% python3 -q
>>> import numpy as np
>>> np.set_printoptions(precision=3, suppress=True, linewidth=100, floatmode="fixed")
>>> F = np.load("out8.npy")
>>> F
array([[ 0.707, -0.707,  0.000],
       [ 0.707,  0.707,  0.000],
       [ 0.000,  0.000,  1.000]])
>>> # keeps lengths
>>> np.round(F @ F, 3) + 0
array([[ 0.000, -1.000,  0.000],
       [ 1.000,  0.000,  0.000],
       [ 0.000,  0.000,  1.000]])
>>> np.sort(np.linalg.eigvals(F).real)
array([0.707, 0.707, 1.000])
>>> Y = np.array([[1, 1], [1, 1], [2, -3]])
>>> np.einsum("ij,ij->i", F, F)
array([1.000, 1.000, 1.000])
>>> np.round(Y.T @ F.T, 3) + 0
array([[ 0.000,  1.414,  2.000],
       [ 0.000,  1.414, -3.000]])
>>> np.round(np.einsum("ij->j", F), 3) + 0
array([1.414, 0.000, 1.000])
>>> f = np.array([2, 5, 3])
>>> Y = F + np.outer(f, np.eye(3)[0])
>>> np.round(np.linalg.det(Y) / np.linalg.det(F), 3), round(float(1 + np.linalg.solve(F, f)[0]), 3)
(np.float64(5.95), 5.95)
>>> np.linalg.matrix_rank(Y - F)
np.int64(1)
>>> np.linalg.matrix_rank(np.linalg.inv(Y) - np.linalg.inv(F), tol=1e-8)
np.int64(1)
>>> t = np.radians(72)
>>> Rm = np.eye(3)
>>> Rm[0, 0] = Rm[1, 1] = np.cos(t)
>>> Rm[0, 1], Rm[1, 0] = -np.sin(t), np.sin(t)
>>> Rm
array([[ 0.309, -0.951,  0.000],
       [ 0.951,  0.309,  0.000],
       [ 0.000,  0.000,  1.000]])
>>> Y = F @ Rm.T
>>> round(np.linalg.det(Rm), 3), np.round(np.trace(Rm), 3)
(np.float64(1.0), np.float64(1.618))
>>> np.allclose(np.linalg.norm(F, axis=1), np.linalg.norm(Y, axis=1))
True
>>> W0 = np.load("arr.npy")
>>> W0
array([[ 0.004, -0.996,  0.091],
       [-0.996,  0.004,  0.091],
       [ 0.091,  0.091,  0.992]])
>>> # symmetric, so the eigenvalues are real
>>> w1 = np.array([[4, -5, -1, -5], [2, -5, -4, 3], [-5, -4, -4, -1]])
>>> b = np.array([0, -3, 2, -3])
>>> hid = np.maximum(W0 @ w1 + b, 0)
>>> hid
array([[0.000, 1.597, 5.617, 0.000],
       [0.000, 1.597, 2.617, 1.901],
       [0.000, 0.000, 0.000, 0.000]])
>>> (hid > 0).astype(int)
array([[0, 1, 1, 0],
       [0, 1, 1, 1],
       [0, 0, 0, 0]])
>>> (hid > 0).mean(axis=0)
array([0.000, 0.667, 0.667, 0.333])
>>> C = np.array([[1, 1, 4], [0, 5, 3], [5, 1, 1], [1, 3, 5]])
>>> w1 @ C
array([[ -6, -37, -25],
       [-15, -18,   4],
       [-26, -32, -41]])
>>> hid @ C
array([[28.086, 13.601, 10.407],
       [14.988, 16.305, 16.914],
       [ 0.000,  0.000,  0.000]])
>>> E = np.load("m.npy")
>>> E
array([[-9.000,  0.000,  0.000,  0.000],
       [ 0.000, -1.000, -2.000,  1.000],
       [ 0.000, -2.000,  2.000,  3.000],
       [ 0.000, -2.000,  1.000,  3.000]])
>>> # 2 blocks once reordered
>>> Y = E / np.linalg.norm(E, axis=1, keepdims=True)
>>> G = Y @ Y.T
>>> np.degrees(np.arccos(np.clip(G[0, 2], -1, 1)))
np.float64(90.0)
>>> f = np.array([3, 1, -1, 2])
>>> Y = E + np.outer(f, np.eye(4)[3])
>>> Y
array([[-9.000,  0.000,  0.000,  3.000],
       [ 0.000, -1.000, -2.000,  2.000],
       [ 0.000, -2.000,  2.000,  2.000],
       [ 0.000, -2.000,  1.000,  5.000]])
>>> np.round(np.linalg.det(Y) / np.linalg.det(E), 3), np.round(1 + np.linalg.solve(E, f)[3], 3)
(np.float64(16.0), np.float64(16.0))
